$ python3 -q
>>> import numpy as np
>>> from numpy import linalg as LA
>>> np.set_printoptions(precision=1, suppress=True, linewidth=140)
>>> X = np.loadtxt("run15.csv", delimiter=",")
>>> X
array([[2., 1., 2., 0.],
       [1., 2., 1., 2.],
       [2., 1., 2., 1.],
       [0., 2., 1., 2.]])
>>> try:
...     LA.cholesky(X)
... except LA.LinAlgError as e:
...     print(e)
... 
Matrix is not positive definite
>>> round(LA.eigvalsh(X).min(), 1)
np.float64(-0.5)
>>> [round(float(LA.det(X[:i, :i])), 2) + 0 for i in range(1, 5)]
[2.0, 3.0, 0.0, -3.0]
>>> M2 = X / np.sqrt((X ** 2).mean(axis=1, keepdims=True))
>>> LA.matrix_rank(X - X.mean(axis=1, keepdims=True))
np.int64(3)
>>> LA.norm(M2, axis=1)
array([2., 2., 2., 2.])
>>> X - X.mean(axis=1, keepdims=True)
array([[ 0.8, -0.2,  0.8, -1.2],
       [-0.5,  0.5, -0.5,  0.5],
       [ 0.5, -0.5,  0.5, -0.5],
       [-1.2,  0.8, -0.2,  0.8]])
>>> Q = X.astype(float).copy()
>>> for j in range(4):
...     Q[:, j] -= Q[:, :j] @ (Q[:, :j].T @ Q[:, j])
...     Q[:, j] /= LA.norm(Q[:, j])
... 
>>> Q.round(1) + 0
array([[ 0.7, -0.1,  0.2, -0.7],
       [ 0.3,  0.5, -0.8,  0. ],
       [ 0.7, -0.1,  0.2,  0.7],
       [ 0. ,  0.8,  0.6,  0. ]])
>>> np.round(Q.T @ Q, 1) + 0
array([[1., 0., 0., 0.],
       [0., 1., 0., 0.],
       [0., 0., 1., 0.],
       [0., 0., 0., 1.]])
>>> np.allclose(X @ X.T, X.T @ X)
True
>>> (X - X.T) / 2
array([[0., 0., 0., 0.],
       [0., 0., 0., 0.],
       [0., 0., 0., 0.],
       [0., 0., 0., 0.]])
>>> np.allclose(X, X.T)
True
>>> np.round(np.abs(LA.eigvals(X)).max(), 1)
np.float64(5.5)
>>> assert X == X.T
Traceback (most recent call last):
  File "<python-input-20>", line 1, in <module>
    assert X == X.T
           ^^^^^^^^
ValueError: The truth value of an array with more than one element is ambiguous. Use a.any() or a.all()
>>> np.sort(np.abs(LA.eigvals(X)))
array([0.4, 0.5, 2.6, 5.5])
>>> LA.determinant(X)
Traceback (most recent call last):
  File "<python-input-22>", line 1, in <module>
    LA.determinant(X)
    ^^^^^^^^^^^^^^
AttributeError: module 'numpy.linalg' has no attribute 'determinant'
>>> X @ X
array([[ 9.,  6.,  9.,  4.],
       [ 6., 10.,  8.,  9.],
       [ 9.,  8., 10.,  6.],
       [ 4.,  9.,  6.,  9.]])
